$ python3 -q
>>> import numpy as np
>>> import numpy.linalg as la
>>> np.set_printoptions(precision=2, suppress=True, linewidth=120)
>>> mat = np.array([[7, -5, -8, 2, -9, 8], [8, 4, -8, 1, 9, -9], [-3, -8, 1, 4, 4, 2]])
>>> mat[-1] = mat[0] + -2 * mat[1]
>>> mat
array([[  7,  -5,  -8,   2,  -9,   8],
       [  8,   4,  -8,   1,   9,  -9],
       [ -9, -13,   8,   0, -27,  26]])
>>> U, sigma, Vh = la.svd(mat)
>>> V = Vh[:(sigma > 1e-8).sum()]
>>> rng = np.random.default_rng(3317)
>>> x = mat[1] + 5 * mat[2] + rng.integers(2) * np.eye(6)[5]
>>> x
array([ -37.,  -61.,   32.,    1., -126.,  122.])
>>> np.allclose(V.T @ V @ x, x)
False
>>> round(float(la.norm(mat, 2) / la.norm(mat)), 2)
0.94
>>> r = la.matrix_rank(mat)
>>> r
np.int64(2)
>>> N = la.svd(mat)[2][r:].T
>>> la.matrix_rank(mat.T @ mat), la.matrix_rank(mat @ mat.T)
(np.int64(2), np.int64(2))
>>> [int(la.matrix_rank(np.delete(mat, i, axis=0))) for i in range(3)]
[2, 2, 2]
>>> [int(la.matrix_rank(mat[:, :j + 1])) for j in range(6)]
[1, 2, 2, 2, 2, 2]
>>> np.round(mat @ N, 2) + 0
array([[0., 0., 0., 0.],
       [0., 0., 0., 0.],
       [0., 0., 0., 0.]])
>>> A = np.loadtxt("run11.csv", delimiter=",")
>>> A.round(2) + 0
array([[-0.28, -0.51, -0.01, -0.71, -0.39],
       [-0.56, -0.23,  0.59,  0.08,  0.53],
       [ 0.68, -0.61,  0.37,  0.17,  0.  ],
       [ 0.24,  0.56,  0.67, -0.39, -0.2 ],
       [ 0.32,  0.04, -0.25, -0.55,  0.73]])
>>> idx = rng.permutation(5)
>>> idx
array([4, 2, 1, 3, 0])
>>> B = A[idx][:, idx]
>>> np.sort(np.abs(la.eigvals(B)))
array([1., 1., 1., 1., 1.])
>>> round(la.det(B), 2), np.round(la.det(A[idx]), 2)
(np.float64(1.0), np.float64(1.0))
>>> x = np.array([4, 1, 4, 8, 9])
>>> np.sort(np.abs(np.degrees(np.angle(la.eigvals(A)))))
array([  0.  ,  62.68,  62.68, 148.85, 148.85])
>>> A.T @ (A @ x)
array([4., 1., 4., 8., 9.])
>>> round(la.det(A), 2)
np.float64(1.0)
>>> [p for p in range(1, 25) if np.allclose(la.matrix_power(A, p), np.eye(5))]
[]
>>> np.abs(la.eigvals(A))
array([1., 1., 1., 1., 1.])
>>> 5 - la.matrix_rank(A - np.eye(5), tol=1e-8)
np.int64(1)
>>> J = np.loadtxt("m.csv", delimiter=",")
>>> J
array([[ 0.72,  3.6 ,  2.31,  2.42,  0.62],
       [ 0.15,  3.64,  2.67,  2.11,  0.41],
       [ 3.5 ,  1.35, -1.01,  2.8 ,  1.45],
       [ 0.68, -3.55, -3.08, -1.57, -0.09],
       [ 0.04, -3.63, -2.78, -1.99, -0.34],
       [ 3.28,  1.83, -0.52,  2.94,  1.41],
       [-2.49,  2.58,  3.41, -0.03, -0.69],
       [-2.17,  2.86,  3.43,  0.31, -0.54],
       [ 0.39, -3.6 , -2.96, -1.77, -0.2 ],
       [-0.54, -3.62, -2.43, -2.33, -0.56],
       [-3.07,  1.91,  3.23, -0.74, -0.97],
       [ 1.63, -3.2 , -3.37, -0.82,  0.3 ],
       [-2.24,  2.8 ,  3.43,  0.24, -0.57],
       [-1.95,  3.01,  3.42,  0.53, -0.44],
       [-0.12,  3.63,  2.82,  1.94,  0.31],
       [-3.31, -1.77,  0.58, -2.93, -1.42],
       [ 1.24, -3.38, -3.28, -1.15,  0.14],
       [ 3.42, -1.24, -2.94,  1.32,  1.17],
       [-1.87, -3.22, -1.35, -2.88, -1.02],
       [ 1.31,  3.46,  1.86,  2.68,  0.83],
       [ 0.12, -3.63, -2.82, -1.94, -0.31],
       [-3.68, -0.54,  1.73, -2.46, -1.44],
       [-0.31, -3.64, -2.58, -2.2 , -0.47],
       [ 0.83,  3.58,  2.23,  2.47,  0.66],
       [-2.86, -2.43, -0.17, -3.03, -1.32]])
>>> C = J[[7, 24]].astype(float)
>>> for _ in range(3):
...     idx = la.norm(J[:, None] - C, axis=-1).argmin(axis=1)
...     C = np.array([J[idx == j].mean(axis=0) for j in range(2)])
... 
>>> idx
array([0, 0, 0, 1, 1, 0, 0, 0, 1, 1, 0, 1, 0, 0, 0, 1, 1, 1, 1, 0, 1, 1, 1, 0, 1])
>>> C[1] - C[0]
array([-0.2 , -5.73, -4.23, -3.3 , -0.64])
>>> idx = J[:, 1] > np.median(J[:, 1])
>>> u = J[idx].mean(axis=0) - J[~idx].mean(axis=0)
>>> np.argsort(-np.abs(u).round(6), kind="stable")
array([1, 2, 3, 4, 0])
>>> (((J - J.mean(axis=0)) @ u > 0) == idx).mean()
np.float64(1.0)
>>> round(float(np.trace(la.pinv(J) @ J)), 2)
2.0
>>> J @ la.pinv(J) @ J
array([[ 0.72,  3.6 ,  2.31,  2.42,  0.62],
       [ 0.15,  3.64,  2.67,  2.11,  0.41],
       [ 3.5 ,  1.35, -1.01,  2.8 ,  1.45],
       [ 0.68, -3.55, -3.08, -1.57, -0.09],
       [ 0.04, -3.63, -2.78, -1.99, -0.34],
       [ 3.28,  1.83, -0.52,  2.94,  1.41],
       [-2.49,  2.58,  3.41, -0.03, -0.69],
       [-2.17,  2.86,  3.43,  0.31, -0.54],
       [ 0.39, -3.6 , -2.96, -1.77, -0.2 ],
       [-0.54, -3.62, -2.43, -2.33, -0.56],
       [-3.07,  1.91,  3.23, -0.74, -0.97],
       [ 1.63, -3.2 , -3.37, -0.82,  0.3 ],
       [-2.24,  2.8 ,  3.43,  0.24, -0.57],
       [-1.95,  3.01,  3.42,  0.53, -0.44],
       [-0.12,  3.63,  2.82,  1.94,  0.31],
       [-3.31, -1.77,  0.58, -2.93, -1.42],
       [ 1.24, -3.38, -3.28, -1.15,  0.14],
       [ 3.42, -1.24, -2.94,  1.32,  1.17],
       [-1.87, -3.22, -1.35, -2.88, -1.02],
       [ 1.31,  3.46,  1.86,  2.68,  0.83],
       [ 0.12, -3.63, -2.82, -1.94, -0.31],
       [-3.68, -0.54,  1.73, -2.46, -1.44],
       [-0.31, -3.64, -2.58, -2.2 , -0.47],
       [ 0.83,  3.58,  2.23,  2.47,  0.66],
       [-2.86, -2.43, -0.17, -3.03, -1.32]])
>>> U, sigma, Vh = la.svd(J)
>>> V = Vh[:(sigma > 1e-8).sum()]
>>> x = J[4] + 4 * J[16] + rng.integers(2) * np.eye(5)[1]
>>> x
array([  4.98, -16.14, -15.89,  -6.59,   0.2 ])
>>> round(la.norm(x - V.T @ V @ x), 2)
np.float64(0.69)
>>> F = np.array([[2, 4, 2, 4, 2, 4],
...     [-1, -2, -1, -2, -1, -2],
...     [9, 5, 9, 5, 9, 5],
...     [2, 4, 2, 4, 2, 4],
...     [-1, -2, -1, -2, -1, -2],
...     [9, 5, 9, 5, 9, 5]])
>>> F
array([[ 2,  4,  2,  4,  2,  4],
       [-1, -2, -1, -2, -1, -2],
       [ 9,  5,  9,  5,  9,  5],
       [ 2,  4,  2,  4,  2,  4],
       [-1, -2, -1, -2, -1, -2],
       [ 9,  5,  9,  5,  9,  5]])
>>> np.abs(np.diag(la.qr(F)[1])) > 1e-9
array([ True,  True, False, False, False, False])
>>> la.lstsq(F[:-1].T, F[-1])[2]
np.int32(2)
>>> M = np.loadtxt("out5.csv", delimiter=",")
>>> M
array([[ -0.59,   3.59,  -0.64,   2.59,   0.36,  -3.24,   1.59],
       [  0.56,   2.44,  -1.34,   1.44,  -0.34,  -2.78,   0.44],
       [ -3.8 ,   6.8 ,   1.28,   5.8 ,   2.28,  -4.52,   4.8 ],
       [  5.21,  -2.21,  -4.13,  -3.21,  -3.13,  -0.91,  -4.21],
       [ -0.52,   3.52,  -0.69,   2.52,   0.31,  -3.21,   1.52],
       [ -4.68,   7.68,   1.81,   6.68,   2.81,  -4.87,   5.68],
       [ -0.52,   3.52,  -0.69,   2.52,   0.31,  -3.21,   1.52],
       [-10.43,  13.43,   5.26,  12.43,   6.26,  -7.17,  11.43],
       [ -5.17,   8.17,   2.1 ,   7.17,   3.1 ,  -5.07,   6.17],
       [ -0.39,   3.39,  -0.77,   2.39,   0.23,  -3.16,   1.39],
       [ -5.32,   8.32,   2.19,   7.32,   3.19,  -5.13,   6.32],
       [ -7.86,  10.86,   3.72,   9.86,   4.72,  -6.14,   8.86],
       [ -2.17,   5.17,   0.3 ,   4.17,   1.3 ,  -3.87,   3.17],
       [  3.93,  -0.93,  -3.36,  -1.93,  -2.36,  -1.43,  -2.93],
       [  6.25,  -3.25,  -4.75,  -4.25,  -3.75,  -0.5 ,  -5.25],
       [ -6.21,   9.21,   2.73,   8.21,   3.73,  -5.49,   7.21],
       [  5.92,  -2.92,  -4.55,  -3.92,  -3.55,  -0.63,  -4.92],
       [ -0.22,   3.22,  -0.87,   2.22,   0.13,  -3.09,   1.22],
       [  2.39,   0.61,  -2.44,  -0.39,  -1.44,  -2.04,  -1.39],
       [  0.83,   2.17,  -1.5 ,   1.17,  -0.5 ,  -2.67,   0.17],
       [  4.28,  -1.28,  -3.57,  -2.28,  -2.57,  -1.29,  -3.28],
       [ -7.01,  10.01,   3.21,   9.01,   4.21,  -5.81,   8.01],
       [ -0.69,   3.69,  -0.59,   2.69,   0.41,  -3.27,   1.69]])
>>> C2 = np.cov(M, rowvar=False)
>>> np.argsort(-M.std(axis=0).round(6), kind="stable")
array([0, 1, 3, 6, 2, 4, 5])
>>> round(np.corrcoef(M[:, 1], M[:, 2])[0, 1], 2)
np.float64(1.0)
>>> np.argwhere(np.triu(np.abs(np.corrcoef(M.T)) > 0.8, 1))
array([[0, 1],
       [0, 2],
       [0, 3],
       [0, 4],
       [0, 5],
       [0, 6],
       [1, 2],
       [1, 3],
       [1, 4],
       [1, 5],
       [1, 6],
       [2, 3],
       [2, 4],
       [2, 5],
       [2, 6],
       [3, 4],
       [3, 5],
       [3, 6],
       [4, 5],
       [4, 6],
       [5, 6]])
